>>> import numpy as np
>>> np.set_printoptions(suppress=True, linewidth=200)
>>> rd = lambda a: np.round(a, 2) + 0
>>> E = np.array([[-3, 0, 0, 3], [0, -1, 0, 0], [0, 0, 1, 0], [-1, 0, 0, -1]])
>>> M2 = E / np.sqrt((E ** 2).mean(axis=1, keepdims=True))
>>> print(rd(M2[0]))
[-1.41  0.    0.    1.41]
>>> print(np.linalg.matrix_rank(E - E.mean(axis=1, keepdims=True)))
3
>>> print(rd(np.linalg.norm(M2, axis=1)))
[2. 2. 2. 2.]
>>> print(E - E.mean(axis=1, keepdims=True))
[[-3.    0.    0.    3.  ]
 [ 0.25 -0.75  0.25  0.25]
 [-0.25 -0.25  0.75 -0.25]
 [-0.5   0.5   0.5  -0.5 ]]
>>> M2 = np.array([[3, 5], [2, -2]])
>>> cent = np.kron(M2, E)
>>> print(np.linalg.matrix_rank(cent))
8
>>> print(cent)
[[ -9   0   0   9 -15   0   0  15]
 [  0  -3   0   0   0  -5   0   0]
 [  0   0   3   0   0   0   5   0]
 [ -3   0   0  -3  -5   0   0  -5]
 [ -6   0   0   6   6   0   0  -6]
 [  0  -2   0   0   0   2   0   0]
 [  0   0   2   0   0   0  -2   0]
 [ -2   0   0  -2   2   0   0   2]]
>>> print(cent.shape)
(8, 8)
>>> data = np.loadtxt("run0.csv", delimiter=",")
>>> print(data)
[[-20.  20.  16.   4.]
 [  5.  -5.  -4.  -1.]
 [ 10. -10.  -8.  -2.]]
>>> left, sigma, VT = np.linalg.svd(data)
>>> vecs = VT[:(sigma > 1e-8).sum()]
>>> rng = np.random.default_rng(36528)
>>> x = data[1] + 3 * data[2] + rng.integers(2) * np.eye(4)[2]
>>> print(x)
[ 35. -35. -28.  -7.]
>>> print(rd(vecs.T @ vecs))
[[ 0.37 -0.37 -0.3  -0.07]
 [-0.37  0.37  0.3   0.07]
 [-0.3   0.3   0.24  0.06]
 [-0.07  0.07  0.06  0.01]]
>>> print(np.linalg.matrix_rank(data, rtol=0.1))
1
>>> print(np.linalg.cond(data) > 100)
True
>>> rk = np.linalg.matrix_rank(data)
>>> print(rk)
1
>>> ns = np.linalg.svd(data)[2][rk:].T
>>> print(rd(data @ ns))
[[0. 0. 0.]
 [0. 0. 0.]
 [0. 0. 0.]]
>>> print(rd(ns @ ns.T))
[[ 0.63  0.37  0.3   0.07]
 [ 0.37  0.63 -0.3  -0.07]
 [ 0.3  -0.3   0.76 -0.06]
 [ 0.07 -0.07 -0.06  0.99]]
>>> print([int(np.linalg.matrix_rank(data[:, :j + 1])) for j in range(4)])
[1, 1, 1, 1]
>>> print(np.linalg.matrix_rank(data.T @ data), np.linalg.matrix_rank(data @ data.T))
1 1
>>> print([int(np.linalg.matrix_rank(np.delete(data, i, axis=0))) for i in range(3)])
[1, 1, 1]
>>> print(np.allclose(data[:-1].T @ np.linalg.lstsq(data[:-1].T, data[-1])[0], data[-1]))
True
>>> m1 = np.load("dump.npy")
>>> print(m1)
[[ 0.   -0.45 -0.97]
 [ 0.    0.31  0.89]
 [ 0.    0.48  0.98]
 [ 0.   -0.35 -0.92]
 [ 0.    0.12  0.49]
 [ 0.   -0.27 -0.85]
 [ 0.   -0.35 -0.92]
 [ 0.    0.    0.  ]
 [ 0.    0.12  0.49]
 [ 0.    0.2   0.72]
 [ 0.   -0.59 -1.  ]
 [ 0.    0.12  0.49]]
>>> left, sigma, VT = np.linalg.svd(m1)
>>> print(rd(sigma))
[2.93 0.26 0.  ]
>>> print(np.argmax(sigma[:-1] / (sigma[1:] + 1e-6)) + 1)
2
>>> M2 = left[:, :2] @ np.diag(sigma[:2]) @ VT[:2]
>>> print(rd(np.linalg.norm(m1 - M2, 2)), sigma[2])
0.0 0.0
>>> print(rd(np.abs(m1 - M2).max()))
0.0
>>> print(np.linalg.matrix_rank(m1, rtol=0.05))
2
>>> print(rd(M2))
[[ 0.   -0.45 -0.97]
 [ 0.    0.31  0.89]
 [ 0.    0.48  0.98]
 [ 0.   -0.35 -0.92]
 [ 0.    0.12  0.49]
 [ 0.   -0.27 -0.85]
 [ 0.   -0.35 -0.92]
 [ 0.    0.    0.  ]
 [ 0.    0.12  0.49]
 [ 0.    0.2   0.72]
 [ 0.   -0.59 -1.  ]
 [ 0.    0.12  0.49]]
>>> print(np.linalg.matrix_rank(M2))
2
>>> print(np.linalg.norm(m1, axis=1).argmax())
10
>>> print(rd(np.linalg.norm(m1, axis=0)))
[0.   1.13 2.71]
>>> print(rd(np.linalg.norm(m1, "nuc")))
3.19
>>> print(rd(np.linalg.norm(m1, axis=1)))
[1.07 0.94 1.09 0.98 0.5  0.89 0.98 0.   0.5  0.75 1.16 0.5 ]
>>> print(rd(np.linalg.norm(m1, 2)))
2.93
>>> print(rd(np.linalg.norm(m1, 1)), rd(np.linalg.norm(m1, np.inf)))
8.72 1.59
>>> print(rd(np.linalg.norm(m1[9] - m1[0])))
1.81
>>> left, sigma, VT = np.linalg.svd(m1, full_matrices=False)
>>> print(rd(sigma / sigma[0]))
[1.   0.09 0.  ]
>>> print((sigma > 1e-8).sum())
2
>>> print(rd(np.abs(VT[0])))
[0.   0.38 0.93]
>>> print(rd(left.T @ m1 @ VT.T))
[[2.93 0.   0.  ]
 [0.   0.26 0.  ]
 [0.   0.   0.  ]]
>>> print(rd(np.sqrt((sigma ** 2).sum())), rd(np.linalg.norm(m1)))
2.94 2.94
>>> print(left.shape, sigma.shape, VT.shape)
(12, 3) (3,) (3, 3)
>>> print(rd(VT @ VT.T))
[[1. 0. 0.]
 [0. 1. 0.]
 [0. 0. 1.]]
>>> left, sigma, VT = np.linalg.svd(data)
>>> print(rd(sigma))
[37.51  0.    0.  ]
>>> M2 = left[:, :1] @ np.diag(sigma[:1]) @ VT[:1]
>>> print(rd(np.abs(data - M2).max()))
0.0
>>> print(np.linalg.matrix_rank(M2))
1
>>> print(np.linalg.matrix_rank(data, rtol=0.05))
1
>>> print([round(float(x), 2) for x in np.linalg.svd(m1, compute_uv=False)[:3]])
[2.93, 0.26, 0.0]
>>> print(np.linalg.matrix_rank(m1, rtol=0.1))
1
>>> arr = np.load("x.npy")
>>> print(rd(arr))
[[0.19 0.27 0.27 0.11]
 [0.27 0.37 0.37 0.16]
 [0.27 0.37 0.37 0.16]
 [0.11 0.16 0.16 0.07]]
>>> z = rng.permutation(4)
>>> print(z)
[3 2 1 0]
>>> M2 = arr[z][:, z]
>>> print(rd(np.diag(M2)))
[0.07 0.37 0.37 0.19]
>>> print(np.trace(M2))
1.0
>>> evals, vecs = np.linalg.eigh(arr)
>>> x = np.array([3, 0, 2, 1])
>>> print(rd(np.linalg.eigvalsh(arr[1:, 1:])))
[0.   0.   0.81]
>>> rk = np.linalg.matrix_rank(arr)
>>> print(rk)
1
>>> ns = np.linalg.svd(arr)[2][rk:].T
>>> print(ns.shape)
(4, 3)
>>> print(rd(arr @ ns))
[[0. 0. 0.]
 [0. 0. 0.]
 [0. 0. 0.]
 [0. 0. 0.]]
>>> print(np.allclose(arr @ ns, 0))
True
>>> u = np.array([-2, -2])
>>> print(rd(np.correlate(arr[0], arr[3], "full")))
[0.01 0.05 0.09 0.11 0.09 0.05 0.01]
>>> W0 = np.array([[-2, 0, -3, 1], [0, 3, -3, 0], [2, -3, 2, -1]])
>>> left, sigma, VT = np.linalg.svd(W0, full_matrices=False)
>>> print(rd(np.cumsum(sigma ** 2) / np.sum(sigma ** 2)))
[0.81 0.95 1.  ]
>>> print(rd(left.T @ W0 @ VT.T))
[[6.37 0.   0.  ]
 [0.   2.62 0.  ]
 [0.   0.   1.61]]
>>> print((sigma > 1e-8).sum())
3
>>> x = np.array([3, -4, -8, -2])
>>> a = np.maximum(W0 @ x, 0)
>>> print(np.flatnonzero(a > 1e-9))
[0 1 2]
>>> print(a)
[16 12  4]
>>> print(W0.T @ a)
[-24  24 -76  12]
>>> print(rd(np.tanh(W0 @ x)))
[1. 1. 1.]
>>> print(W0 * (a > 1e-9)[:, None])
[[-2  0 -3  1]
 [ 0  3 -3  0]
 [ 2 -3  2 -1]]
>>> x = np.array([1, 1, 2, 1])
>>> print(np.einsum("ij,j->i", W0, x))
[-7 -3  2]
>>> print(W0 @ np.ones(4))
[-4.  0.  0.]
>>> print(np.linalg.norm(W0 @ x) <= np.linalg.norm(W0, 2) * np.linalg.norm(x) + 1e-9)
True
>>> M2 = W0[0, 0] * W0[1:] - np.outer(W0[1:, 0], W0[0])
>>> print(M2)
[[ 0 -6  6  0]
 [ 0  6  2  0]]
>>> print(np.linalg.matrix_rank(M2), np.linalg.matrix_rank(W0))
2 3
>>> w1 = np.array([[0, -1, -1], [2, 2, -1], [-1, -2, 0], [-1, 1, 1]])
>>> coef = np.array([6, 8, -7])
>>> act = np.maximum(W0 @ w1 + coef, 0)
>>> print((act > 0).astype(int))
[[1 1 0]
 [1 1 0]
 [0 0 0]]
>>> cent = np.array([[1, 1, -2], [0, -2, 0], [0, 1, 2]])
>>> print(w1 @ cent)
[[ 0  1 -2]
 [ 2 -3 -6]
 [-1  3  2]
 [-1 -2  4]]
>>> print(act @ cent)
[[  8 -26 -16]
 [ 15 -25 -30]
 [  0   0   0]]
>>> mat = np.load("case9.npy")
>>> print(mat)
[[ 0.  0. -2.]
 [ 0.  0.  0.]
 [-2.  0.  0.]]
>>> print(np.linalg.cond(mat) > 100)
True
>>> print(rd(np.linalg.norm(mat, axis=1)))
[2. 0. 2.]
>>> print(rd(np.linalg.norm(mat, 1)), rd(np.linalg.norm(mat, np.inf)))
2.0 2.0
>>> print(mat[1] @ mat[0])
0.0
>>> print(rd(np.linalg.norm(mat[1] - mat[0])))
2.0
>>> print(rd(np.linalg.norm(mat, axis=0)))
[2. 0. 2.]
>>> print(rd(np.linalg.norm(mat) ** 2 / np.linalg.norm(mat, 2) ** 2))
2.0
>>> print(rd(np.linalg.norm(mat[1], 1)), rd(np.linalg.norm(mat[1], np.inf)))
0.0 0.0
>>> print(rd(np.linalg.norm(mat, "nuc")))
4.0
>>> print(rd(mat @ np.linalg.pinv(mat) @ mat))
[[ 0.  0. -2.]
 [ 0.  0.  0.]
 [-2.  0.  0.]]
>>> print(np.linalg.lstsq(mat[:-1].T, mat[-1])[2])
1
>>> print(np.unique(mat.round(6), axis=0).shape)
(3, 3)
>>> print(rd(np.sort(np.linalg.eigvals(mat).real)))
[-2.  0.  2.]
>>> print(mat @ mat)
[[4. 0. 0.]
 [0. 0. 0.]
 [0. 0. 4.]]
>>> cov = mat.T @ mat
>>> print(rd(np.linalg.svd(mat, compute_uv=False) ** 2))
[4. 4. 0.]
>>> print(rd(np.linalg.eigvalsh(cov)[::-1]))
[4. 4. 0.]
>>> print(np.linalg.matrix_rank(cov))
2
>>> print(cov)
[[4. 0. 0.]
 [0. 0. 0.]
 [0. 0. 4.]]
>>> feats = np.loadtxt("a.csv", delimiter=",")
>>> print(feats)
[[ 1.5  1.5 -0.1]
 [-1.1 -1.2  0.3]
 [ 0.8 -1.1  0.3]
 [-0.4  0.3  0.1]]
>>> print(rd(np.linalg.norm(feats, 2)))
2.7
>>> print(rd(np.linalg.norm(feats, "nuc")))
4.39
>>> print(rd(np.linalg.norm(feats[3], 1)), rd(np.linalg.norm(feats[3], np.inf)))
0.8 0.4
>>> A = np.diag(np.array([9, 0, -7]))
>>> print(A)
[[ 9  0  0]
 [ 0  0  0]
 [ 0  0 -7]]
>>> print(rd(np.linalg.eigvalsh(A).min()))
-7.0
>>> print([round(float(np.linalg.det(A[:i, :i])), 2) + 0 for i in range(1, 4)])
[9.0, 0.0, 0.0]
>>> print(np.all(np.linalg.eigvalsh(A) > 0))
False
